>>> import numpy as np
>>> from numpy import linalg as LA
>>> np.set_printoptions(precision=1, suppress=True, linewidth=120)
>>> def rd(a):
...     return np.round(a, 1) + 0
... 
>>> A = np.load("out5.npy")
>>> A
array([[-2,  0,  0],
       [ 0, -9,  0],
       [ 0,  0,  0]])
>>> r = LA.matrix_rank(A)
>>> r
np.int64(2)
>>> N = LA.svd(A)[2][r:].T
>>> [int(LA.matrix_rank(A[:i])) for i in range(1, len(A) + 1)]
[1, 2, 2]
>>> [int(LA.matrix_rank(np.delete(A, i, axis=0))) for i in range(3)]
[1, 1, 2]
>>> N.shape
(3, 1)
>>> [int(LA.matrix_rank(A[:, :j + 1])) for j in range(3)]
[1, 2, 2]
>>> M = np.load("w.npy")
>>> M
array([[3., 1., 1., 1., 1.],
       [1., 3., 1., 1., 1.],
       [1., 1., 3., 1., 1.],
       [1., 1., 1., 3., 1.],
       [1., 1., 1., 1., 3.]])
>>> vals, evecs = LA.eigh(M)
>>> (vals > 1e-8).sum(), (vals < -1e-8).sum()
(np.int64(5), np.int64(0))
>>> rd(LA.eigvalsh(M + 2 * np.eye(5)))
array([4., 4., 4., 4., 9.])
>>> rd(LA.svd(M, compute_uv=False))
array([7., 2., 2., 2., 2.])
>>> np.abs(evecs[:, -1]).round(6).argmax()
np.int64(0)
>>> np.unique(vals.round(6) + 0, return_counts=True)[1]
array([4, 1])
>>> rd(LA.eigvalsh(M @ M))
array([ 4.,  4.,  4.,  4., 49.])
>>> Y = M[0, 0] * M[1:] - np.outer(M[1:, 0], M[0])
>>> Y
array([[0., 8., 2., 2., 2.],
       [0., 2., 8., 2., 2.],
       [0., 2., 2., 8., 2.],
       [0., 2., 2., 2., 8.]])
>>> np.flatnonzero(~Y.round(6).any(axis=1))
array([], dtype=int64)
>>> LA.matrix_rank(Y), LA.matrix_rank(M)
(np.int64(4), np.int64(5))
>>> rd(M[:, 0] / M[0, 0])
array([1. , 0.3, 0.3, 0.3, 0.3])
>>> vec = np.array([5, -2, -2, -2, -5])
>>> a = np.maximum(Y @ vec, 0)
>>> a
array([0., 0., 0., 0.])
>>> Y * (a > 1e-9)[:, None]
array([[0., 0., 0., 0., 0.],
       [0., 0., 0., 0., 0.],
       [0., 0., 0., 0., 0.],
       [0., 0., 0., 0., 0.]])
>>> Y.T @ a
array([0., 0., 0., 0., 0.])
